% ipython --no-banner

In [1]: import numpy as np

In [2]: np.set_printoptions(precision=3, suppress=True, linewidth=160)

In [3]: F = np.load("dump.npy")

In [4]: F
Out[4]: 
array([[4., 1., 1., 1., 1., 1., 1., 1., 1.],
       [1., 4., 1., 1., 1., 1., 1., 1., 1.],
       [1., 1., 4., 1., 1., 1., 1., 1., 1.],
       [1., 1., 1., 4., 1., 1., 1., 1., 1.],
       [1., 1., 1., 1., 4., 1., 1., 1., 1.],
       [1., 1., 1., 1., 1., 4., 1., 1., 1.],
       [1., 1., 1., 1., 1., 1., 4., 1., 1.],
       [1., 1., 1., 1., 1., 1., 1., 4., 1.],
       [1., 1., 1., 1., 1., 1., 1., 1., 4.]])

In [5]: # symmetric, so the eigenvalues are real

In [6]: vals, V = np.linalg.eigh(F)

In [7]: vec = np.array([1, 1, 0, 3, -3, 2, -1, 1, -2])

In [8]: np.linalg.eigvalsh(F[1:, 1:])
Out[8]: array([ 3.,  3.,  3.,  3.,  3.,  3.,  3., 11.])

In [9]: round(vec @ F @ vec / (vec @ vec), 3), round(vals[0], 3), np.round(vals[-1], 3)
Out[9]: (np.float64(3.133), np.float64(3.0), np.float64(12.0))

In [10]: th = np.radians(45)

In [11]: r_ = np.eye(9)

In [12]: r_[4, 4] = r_[5, 5] = np.cos(th)

In [13]: r_[4, 5], r_[5, 4] = -np.sin(th), np.sin(th)

In [14]: r_
Out[14]: 
array([[ 1.   ,  0.   ,  0.   ,  0.   ,  0.   ,  0.   ,  0.   ,  0.   ,  0.   ],
       [ 0.   ,  1.   ,  0.   ,  0.   ,  0.   ,  0.   ,  0.   ,  0.   ,  0.   ],
       [ 0.   ,  0.   ,  1.   ,  0.   ,  0.   ,  0.   ,  0.   ,  0.   ,  0.   ],
       [ 0.   ,  0.   ,  0.   ,  1.   ,  0.   ,  0.   ,  0.   ,  0.   ,  0.   ],
       [ 0.   ,  0.   ,  0.   ,  0.   ,  0.707, -0.707,  0.   ,  0.   ,  0.   ],
       [ 0.   ,  0.   ,  0.   ,  0.   ,  0.707,  0.707,  0.   ,  0.   ,  0.   ],
       [ 0.   ,  0.   ,  0.   ,  0.   ,  0.   ,  0.   ,  1.   ,  0.   ,  0.   ],
       [ 0.   ,  0.   ,  0.   ,  0.   ,  0.   ,  0.   ,  0.   ,  1.   ,  0.   ],
       [ 0.   ,  0.   ,  0.   ,  0.   ,  0.   ,  0.   ,  0.   ,  0.   ,  1.   ]])

In [15]: A2 = F @ r_.T

In [16]: A2.round(3) + 0
Out[16]: 
array([[ 4.   ,  1.   ,  1.   ,  1.   ,  0.   ,  1.414,  1.   ,  1.   ,  1.   ],
       [ 1.   ,  4.   ,  1.   ,  1.   ,  0.   ,  1.414,  1.   ,  1.   ,  1.   ],
       [ 1.   ,  1.   ,  4.   ,  1.   ,  0.   ,  1.414,  1.   ,  1.   ,  1.   ],
       [ 1.   ,  1.   ,  1.   ,  4.   ,  0.   ,  1.414,  1.   ,  1.   ,  1.   ],
       [ 1.   ,  1.   ,  1.   ,  1.   ,  2.121,  3.536,  1.   ,  1.   ,  1.   ],
       [ 1.   ,  1.   ,  1.   ,  1.   , -2.121,  3.536,  1.   ,  1.   ,  1.   ],
       [ 1.   ,  1.   ,  1.   ,  1.   ,  0.   ,  1.414,  4.   ,  1.   ,  1.   ],
       [ 1.   ,  1.   ,  1.   ,  1.   ,  0.   ,  1.414,  1.   ,  4.   ,  1.   ],
       [ 1.   ,  1.   ,  1.   ,  1.   ,  0.   ,  1.414,  1.   ,  1.   ,  4.   ]])

In [17]: np.allclose(F @ F.T, A2 @ A2.T)
Out[17]: True

In [18]: np.linalg.norm(F, axis=1)
Out[18]: array([4.899, 4.899, 4.899, 4.899, 4.899, 4.899, 4.899, 4.899, 4.899])

In [19]: round(np.linalg.norm(F[0], 1), 3), round(np.linalg.norm(F[0], np.inf), 3)
Out[19]: (np.float64(12.0), np.float64(4.0))

In [20]: round(np.linalg.norm(F[0] - F[1]), 3)
Out[20]: np.float64(4.243)

In [21]: round(np.linalg.norm(F, 2), 3)
Out[21]: np.float64(12.0)

In [22]: F[0] @ F[1]
Out[22]: np.float64(15.0)

In [23]: np.allclose(F @ F.T, F.T @ F)
Out[23]: True

In [24]: np.fft.fft(F[0])
Out[24]: array([12.+0.j,  3.+0.j,  3.+0.j,  3.+0.j,  3.+0.j,  3.+0.j,  3.+0.j,  3.+0.j,  3.+0.j])

In [25]: (F @ F)[0]
Out[25]: array([24., 15., 15., 15., 15., 15., 15., 15., 15.])

In [26]: vec = np.array([-5, 5, 2, 5, -3, 0, 1, -1, -5])

In [27]: np.einsum("ij,j->i", F, vec)
Out[27]: array([-16.,  14.,   5.,  14., -10.,  -1.,   2.,  -4., -16.])

In [28]: np.sign((F @ vec).round(6))
Out[28]: array([-1.,  1.,  1.,  1., -1., -1.,  1., -1., -1.])

In [29]: np.linalg.norm(F @ vec) <= np.linalg.norm(F, 2) * np.linalg.norm(vec) + 1e-9
Out[29]: np.True_

In [30]: F @ np.eye(9)[7]
Out[30]: array([1., 1., 1., 1., 1., 1., 1., 4., 1.])

In [31]: (F @ vec).argmax()
Out[31]: np.int64(1)

In [32]: mat = np.array([[0, 0, 2, -1, -2, 1, 0],
    ...:     [-1, -2, 0, 1, -1, 1, 2],
    ...:     [0, 2, 2, -1, 1, -1, 0],
    ...:     [1, 2, -2, -2, 2, -2, 1],
    ...:     [1, -2, 1, 2, 1, -2, 1],
    ...:     [1, 1, -2, -2, 0, 1, 0]])

In [33]: mat[-1] = mat[0] + 5 * mat[1]

In [34]: mat
Out[34]: 
array([[  0,   0,   2,  -1,  -2,   1,   0],
       [ -1,  -2,   0,   1,  -1,   1,   2],
       [  0,   2,   2,  -1,   1,  -1,   0],
       [  1,   2,  -2,  -2,   2,  -2,   1],
       [  1,  -2,   1,   2,   1,  -2,   1],
       [ -5, -10,   2,   4,  -7,   6,  10]])

In [35]: U, s, Vt = np.linalg.svd(mat)

In [36]: V = Vt[:(s > 1e-8).sum()]

In [37]: rng = np.random.default_rng(3596)

In [38]: vec = mat[3] + 3 * mat[5] + rng.integers(2) * np.eye(7)[1]

In [39]: vec
Out[39]: array([-14., -27.,   4.,  10., -19.,  16.,  31.])

In [40]: np.linalg.matrix_rank(np.vstack([mat, vec]))
Out[40]: np.int64(6)

In [41]: round(np.linalg.norm(vec - V.T @ V @ vec), 3)
Out[41]: np.float64(0.594)
